>>> import numpy as np
>>> np.set_printoptions(precision=3, suppress=True, linewidth=120, legacy="1.25")
>>> A = np.load("test17.npy")
>>> A
array([[13,  3,  3,  0],
       [ 1, -9, -2,  1],
       [-1,  3, 11, -3],
       [ 2, -3, -1,  8]])
>>> x0 = np.array([2, 0, 2, 2])
>>> target = A @ x0
>>> beta, lr = np.zeros(4), 1 / np.linalg.norm(A, 2) ** 2
>>> for i in range(15):
...     beta -= lr * A.T @ (A @ beta - target)
...     if i % 5 == 0: print(i, round(np.linalg.norm(A @ beta - target), 3))
... 
0 13.954
5 3.665
10 1.22
>>> beta
array([ 2.019, -0.027,  1.977,  1.925])
>>> rng = np.random.default_rng(2462)
>>> m1 = np.array([[-2, 2, 0, 1], [2, 0, -1, 3]]) * (rng.random((2, 4)) < 0.3)
>>> m1
array([[-2,  0,  0,  0],
       [ 2,  0, -1,  0]])
>>> np.round(np.linalg.norm(m1, 2), 3)
2.921
>>> np.linalg.norm(m1, axis=1)
array([2.   , 2.236])
>>> round(np.linalg.norm(m1, 1), 3), round(float(np.linalg.norm(m1, np.inf)), 3)
(4.0, 3.0)
>>> m1[0] @ m1[1]
-4
>>> def softmax(z):
...     e = np.exp(z - z.max(axis=-1, keepdims=True))
...     return e / e.sum(axis=-1, keepdims=True)
... 
>>> softmax(m1[1])
array([0.757, 0.102, 0.038, 0.102])
>>> softmax(m1).sum(axis=1)
array([1., 1.])
>>> S = m1 @ m1.T / np.sqrt(4)
>>> softmax(S)[1] @ m1
array([ 1.956,  0.   , -0.989,  0.   ])
>>> softmax(S + np.triu(np.full(S.shape, -np.inf), 1))
array([[1.   , 0.   ],
       [0.011, 0.989]])
>>> K = np.array([[-2, -1, -2, -1, -2, -1],
...     [1, -1, 1, -1, 1, -1],
...     [1, 2, 1, 2, 1, 2],
...     [-2, -1, -2, -1, -2, -1],
...     [1, -1, 1, -1, 1, -1],
...     [1, 2, 1, 2, 1, 2]])
>>> K @ np.linalg.pinv(K) @ K
array([[-2., -1., -2., -1., -2., -1.],
       [ 1., -1.,  1., -1.,  1., -1.],
       [ 1.,  2.,  1.,  2.,  1.,  2.],
       [-2., -1., -2., -1., -2., -1.],
       [ 1., -1.,  1., -1.,  1., -1.],
       [ 1.,  2.,  1.,  2.,  1.,  2.]])
>>> np.round(np.trace(np.linalg.pinv(K) @ K), 3)
2.0
>>> np.abs(np.diag(np.linalg.qr(K)[1])) > 1e-9
array([ True,  True, False, False, False, False])
>>> np.linalg.lstsq(K[:-1].T, K[-1])[2]
2
>>> feats = np.array([[-1, 0, 0], [0, -2, 0], [0, 0, 0], [0, 0, 0], [0, 0, 0]])
>>> feats
array([[-1,  0,  0],
       [ 0, -2,  0],
       [ 0,  0,  0],
       [ 0,  0,  0],
       [ 0,  0,  0]])
>>> r = np.linalg.matrix_rank(feats)
>>> r
2
>>> null = np.linalg.svd(feats)[2][r:].T
>>> [int(np.linalg.matrix_rank(feats[:, :j + 1])) for j in range(3)]
[1, 2, 2]
>>> [int(np.linalg.matrix_rank(feats[:i])) for i in range(1, len(feats) + 1)]
[1, 2, 2, 2, 2]
>>> [int(np.linalg.matrix_rank(np.delete(feats, i, axis=0))) for i in range(5)]
[1, 1, 2, 2, 2]
>>> null.shape
(3, 1)
>>> T = np.stack([feats, 5 * feats, feats[::-1]])
>>> np.linalg.norm(T, axis=(1, 2))
array([ 2.236, 11.18 ,  2.236])
>>> np.einsum("bij,cij->bc", T, T)
array([[  5,  25,   0],
       [ 25, 125,   0],
       [  0,   0,   5]])
>>> T.sum(axis=0)
array([[ -6,   0,   0],
       [  0, -12,   0],
       [  0,   0,   0],
       [  0,  -2,   0],
       [ -1,   0,   0]])
>>> (T @ feats.T).shape
(3, 5, 5)
>>> left, sv, vt = np.linalg.svd(feats)
>>> vecs = vt[:(sv > 1e-8).sum()]
>>> x0 = feats[4] + 3 * feats[0] + rng.integers(2) * np.eye(3)[0]
>>> x0
array([-3.,  0.,  0.])
>>> np.round(np.linalg.norm(x0 - vecs.T @ vecs @ x0), 3)
0.0
>>> np.allclose(vecs.T @ vecs @ x0, x0)
True
>>> vecs.T @ vecs
array([[1., 0., 0.],
       [0., 1., 0.],
       [0., 0., 0.]])
>>> Q, _ = np.linalg.qr(np.array([[-0.3, 2.1, -0.1], [-2.1, 0.3, 0.5], [-0.3, 1.8, -0.8]]))
>>> W0 = Q[:, :2]
>>> W0
array([[-0.14 ,  0.747],
       [-0.98 , -0.197],
       [-0.14 ,  0.634]])
>>> x0 = np.array([2, 1, 2, 0])
>>> h1 = np.maximum(A @ x0, 0)
>>> A.T @ h1
array([432, 174, 358, -69])
>>> A * (h1 > 1e-9)[:, None]
array([[13,  3,  3,  0],
       [ 0,  0,  0,  0],
       [-1,  3, 11, -3],
       [ 0,  0,  0,  0]])
>>> np.round(softmax(10 * W0[1]), 3) + 0
array([0., 1.])
>>> S = W0 @ W0.T / np.sqrt(2)
>>> softmax(S)[1] @ W0
array([-0.563,  0.244])
>>> softmax(S).round(6).argmax(axis=1)
array([0, 1, 0])
